% ipython --no-banner

In [1]: import numpy as np

In [2]: import numpy.linalg as la

In [3]: np.set_printoptions(precision=2, suppress=True, linewidth=140, legacy="1.25")

In [4]: def rd(a):
   ...:     return np.round(a, 2) + 0
   ...: 

In [5]: arr = np.loadtxt("a.csv", delimiter=",")

In [6]: arr
Out[6]: 
array([[-2.,  0.,  0.,  0.,  0.,  0.,  0.,  0.,  0.],
       [ 0.,  1.,  2.,  3., -3., -2.,  0.,  1., -3.],
       [ 0.,  0.,  0.,  1.,  3., -3., -2., -2., -2.],
       [ 0.,  1., -1., -2., -2., -3.,  2., -1.,  0.],
       [ 0., -1., -2., -2., -2., -1.,  2., -2.,  1.],
       [ 0., -3., -1., -2.,  3.,  0.,  3.,  3.,  1.],
       [ 0.,  1., -1., -1.,  3.,  0.,  2.,  0.,  1.],
       [ 0.,  0., -1., -3., -3.,  1.,  2.,  3.,  1.],
       [ 0., -1.,  0., -1., -2.,  3., -1.,  0., -3.]])

In [7]: r0, r1 = arr[8], arr[0]

In [8]: r0 @ r0
Out[8]: 25.0

In [9]: r0 @ r1
Out[9]: 0.0

In [10]: p = (r0 @ r1) / (r0 @ r0) * r0

In [11]: la.matrix_rank(np.outer(r0, r1))
Out[11]: 1

In [12]: r1 - p
Out[12]: array([-2.,  0.,  0.,  0.,  0.,  0.,  0.,  0.,  0.])

In [13]: (r1 - p) @ r0
Out[13]: 0.0

In [14]: p
Out[14]: array([ 0., -0.,  0., -0., -0.,  0., -0.,  0., -0.])

In [15]: np.outer(r0, r1)
Out[15]: 
array([[-0.,  0.,  0.,  0.,  0.,  0.,  0.,  0.,  0.],
       [ 2., -0., -0., -0., -0., -0., -0., -0., -0.],
       [-0.,  0.,  0.,  0.,  0.,  0.,  0.,  0.,  0.],
       [ 2., -0., -0., -0., -0., -0., -0., -0., -0.],
       [ 4., -0., -0., -0., -0., -0., -0., -0., -0.],
       [-6.,  0.,  0.,  0.,  0.,  0.,  0.,  0.,  0.],
       [ 2., -0., -0., -0., -0., -0., -0., -0., -0.],
       [-0.,  0.,  0.,  0.,  0.,  0.,  0.,  0.,  0.],
       [ 6., -0., -0., -0., -0., -0., -0., -0., -0.]])

In [16]: data = np.load("run18.npy")

In [17]: data
Out[17]: 
array([[5., 1., 0., 0., 0., 0., 0., 0.],
       [0., 5., 1., 0., 0., 0., 0., 0.],
       [0., 0., 5., 1., 0., 0., 0., 0.],
       [0., 0., 0., 5., 1., 0., 0., 0.],
       [0., 0., 0., 0., 5., 1., 0., 0.],
       [0., 0., 0., 0., 0., 5., 1., 0.],
       [0., 0., 0., 0., 0., 0., 5., 1.],
       [0., 0., 0., 0., 0., 0., 0., 5.]])

In [18]: r0 = np.array([1, 3, 2, 0, 2, 3, 2, -2])

In [19]: A2 = data + np.outer(r0, np.eye(8)[5])

In [20]: la.matrix_rank(la.inv(A2) - la.inv(data), tol=1e-8)
Out[20]: 1

In [21]: rd(la.det(A2) / la.det(data)), rd(1 + la.solve(data, r0)[5])
Out[21]: (1.5, 1.5)

In [22]: x = np.array([1, 3, 2, 2, 1, 3, 2, 2])

In [23]: y = data @ x

In [24]: beta, lr = np.zeros(8), 1 / la.norm(data, 2) ** 2

In [25]: for i in range(6):
    ...:     beta -= lr * data.T @ (data @ beta - y)
    ...:     if i % 2 == 0: print(i, round(la.norm(data @ beta - y), 2))
    ...: 
0 3.41
2 0.83
4 0.23

In [26]: rd(beta)
Out[26]: array([1.01, 2.99, 2.01, 1.99, 1.01, 2.99, 2.01, 1.99])

In [27]: np.prod(np.diag(data)), rd(la.det(data))
Out[27]: (390625.0, 390625.0)

In [28]: la.matrix_rank(data - data[0, 0] * np.eye(8))
Out[28]: 7

In [29]: data @ data
Out[29]: 
array([[25., 10.,  1.,  0.,  0.,  0.,  0.,  0.],
       [ 0., 25., 10.,  1.,  0.,  0.,  0.,  0.],
       [ 0.,  0., 25., 10.,  1.,  0.,  0.,  0.],
       [ 0.,  0.,  0., 25., 10.,  1.,  0.,  0.],
       [ 0.,  0.,  0.,  0., 25., 10.,  1.,  0.],
       [ 0.,  0.,  0.,  0.,  0., 25., 10.,  1.],
       [ 0.,  0.,  0.,  0.,  0.,  0., 25., 10.],
       [ 0.,  0.,  0.,  0.,  0.,  0.,  0., 25.]])
